$ python -q
>>> import numpy as np
>>> np.set_printoptions(precision=2, suppress=True, linewidth=200)
>>> E = np.loadtxt("m.csv", delimiter=",")
>>> print(E)
[[-3.  2. -2.]
 [-8.  5. -4.]
 [ 8. -2.  7.]]
>>> print((E - E.T) / 2)
[[ 0.  5. -5.]
 [-5.  0. -1.]
 [ 5.  1.  0.]]
>>> print(np.allclose(E @ E.T, E.T @ E))
False
>>> print(np.linalg.matrix_power(E, 4))
[[ -623.    80.  -544.]
 [-1248.   161. -1088.]
 [ 1248.   -80.  1169.]]
>>> print(np.trace(E))
9.0
>>> print(np.sort(np.abs(np.linalg.eigvals(E))))
[1. 3. 5.]
>>> print(np.round(np.abs(np.linalg.eigvals(E)).max(), 2))
5.0
>>> print(np.round(np.linalg.det(E), 2))
15.0
>>> print(round(np.linalg.norm(E), 2))
15.46
>>> print(E.shape)
(3, 3)
>>> print(np.count_nonzero(E))
9
>>> print(np.diff(E, axis=0))
[[-5.  3. -2.]
 [16. -7. 11.]]
>>> print(E.mean(axis=0))
[-1.    1.67  0.33]
>>> r0 = np.array([-7, -8, 9])
>>> B = E + np.outer(r0, np.eye(3)[2])
>>> print(round(np.linalg.det(B) / np.linalg.det(E), 2), np.round(1 + np.linalg.solve(E, r0)[2], 2))
7.47 7.47
>>> print(B)
[[ -3.   2.  -9.]
 [ -8.   5. -12.]
 [  8.  -2.  16.]]
>>> r0 = np.array([4, 2, -2])
>>> r1 = np.array([-1, -5, 6])
>>> A = np.outer(r0, r1)
>>> print(A)
[[ -4 -20  24]
 [ -2 -10  12]
 [  2  10 -12]]
>>> B = np.array([[1, -1, 2], [-1, -1, -2]])
>>> Z = np.kron(B, E)
>>> print(round(np.linalg.norm(Z, 2), 2), round(float(np.linalg.norm(B, 2) * np.linalg.norm(E, 2)), 2))
47.93 47.93
>>> print(Z)
[[ -3.   2.  -2.   3.  -2.   2.  -6.   4.  -4.]
 [ -8.   5.  -4.   8.  -5.   4. -16.  10.  -8.]
 [  8.  -2.   7.  -8.   2.  -7.  16.  -4.  14.]
 [  3.  -2.   2.   3.  -2.   2.   6.  -4.   4.]
 [  8.  -5.   4.   8.  -5.   4.  16. -10.   8.]
 [ -8.   2.  -7.  -8.   2.  -7. -16.   4. -14.]]
>>> r = np.linalg.matrix_rank(A)
>>> print(r)
1
>>> null = np.linalg.svd(A)[2][r:].T
>>> print([int(np.linalg.matrix_rank(A[:, :j + 1])) for j in range(3)])
[1, 1, 1]
>>> F = np.load("test5.npy")
>>> print(F)
[[0 0 0 1]
 [1 0 0 0]
 [0 1 0 0]
 [0 0 1 0]]
>>> print(F @ np.ones(4))
[1. 1. 1. 1.]
>>> print(np.linalg.matrix_power(F, 100))
[[1 0 0 0]
 [0 1 0 0]
 [0 0 1 0]
 [0 0 0 1]]
>>> print(F.sum(axis=1))
[1 1 1 1]
>>> print(np.linalg.matrix_power(F, 2))
[[0 0 1 0]
 [0 0 0 1]
 [1 0 0 0]
 [0 1 0 0]]
>>> print(np.sort(np.abs(np.linalg.eigvals(F)))[::-1])
[1. 1. 1. 1.]
>>> pr = np.eye(4)[0]
>>> for _ in range(3):
...     pr = pr @ F
...     print(pr.round(2))
... 
[0. 0. 0. 1.]
[0. 0. 1. 0.]
[0. 1. 0. 0.]
>>> X = np.loadtxt("w.csv", delimiter=",")
>>> print(X)
[[ 1. -2.  4.]
 [ 1. -1.  1.]
 [ 1.  0.  0.]]
>>> print(np.linalg.pinv(F))
[[0. 1. 0. 0.]
 [0. 0. 1. 0.]
 [0. 0. 0. 1.]
 [1. 0. 0. 0.]]
>>> print(F[:, 2] @ F[:, 0])
0
>>> print(F.T @ F)
[[1 0 0 0]
 [0 1 0 0]
 [0 0 1 0]
 [0 0 0 1]]
>>> print(np.linalg.svd(F, compute_uv=False))
[1. 1. 1. 1.]
>>> print(F @ F.T)
[[1 0 0 0]
 [0 1 0 0]
 [0 0 1 0]
 [0 0 0 1]]
>>> print(np.linalg.norm(F, axis=0))
[1. 1. 1. 1.]
